>>> import numpy as np
>>> np.set_printoptions(precision=3, suppress=True, linewidth=200)
>>> rng = np.random.default_rng(6128)
>>> m1 = np.eye(4, dtype=int)[rng.permutation(4)]
>>> m1
array([[1, 0, 0, 0],
       [0, 0, 1, 0],
       [0, 0, 0, 1],
       [0, 1, 0, 0]])
>>> A2 = m1 + rng.integers(-2, 3, (4, 1)) @ rng.integers(-2, 3, (1, 4))
>>> A2
array([[ 1,  4,  2,  4],
       [ 0, -2,  0, -2],
       [ 0,  4,  2,  5],
       [ 0,  1,  0,  0]])
>>> np.abs(A2 - m1).sum(axis=1)
array([10,  5, 10,  0])
>>> A2 = np.linalg.inv(m1)
>>> (np.abs(A2) > 1e-9).astype(int)
array([[1, 0, 0, 0],
       [0, 0, 0, 1],
       [0, 1, 0, 0],
       [0, 0, 1, 0]])
>>> np.round(np.linalg.det(m1) * np.linalg.det(A2), 3)
np.float64(1.0)
>>> np.allclose(A2, m1.T)
True
>>> np.round(np.linalg.slogdet(m1)[0], 3)
np.float64(1.0)
>>> np.linalg.inv(A2)
array([[1., 0., 0., 0.],
       [0., 0., 1., 0.],
       [0., 0., 0., 1.],
       [0., 1., 0., 0.]])
>>> T = np.stack([m1, -3 * m1, m1[::-1]])
>>> T.shape
(3, 4, 4)
>>> np.einsum("bij,cij->bc", T, T)
array([[  4, -12,   0],
       [-12,  36,   0],
       [  0,   0,   4]])
>>> np.linalg.matrix_rank(T.reshape(3, -1))
np.int64(2)
>>> np.linalg.matrix_rank(T)
array([4, 4, 4])
>>> T.sum(axis=0)
array([[-2,  1,  0,  0],
       [ 0,  0, -2,  1],
       [ 0,  0,  1, -2],
       [ 1, -2,  0,  0]])
>>> np.linalg.norm(T, axis=(1, 2))
array([2., 6., 2.])
>>> J = np.array([[-2, -2], [2, 3], [2, 3], [3, -3]])
>>> J
array([[-2, -2],
       [ 2,  3],
       [ 2,  3],
       [ 3, -3]])
>>> P = J @ np.linalg.solve(J.T @ J, J.T)
>>> np.diag(P)
array([0.252, 0.38 , 0.38 , 0.987])
>>> np.linalg.matrix_rank(np.eye(4) - P)
np.int64(2)
>>> P
array([[ 0.252, -0.299, -0.299, -0.1  ],
       [-0.299,  0.38 ,  0.38 , -0.04 ],
       [-0.299,  0.38 ,  0.38 , -0.04 ],
       [-0.1  , -0.04 , -0.04 ,  0.987]])
>>> np.round(np.linalg.eigvalsh(P), 3) + 0
array([0., 0., 1., 1.])
>>> np.round((np.eye(4) - P) @ J, 3) + 0
array([[0., 0.],
       [0., 0.],
       [0., 0.],
       [0., 0.]])
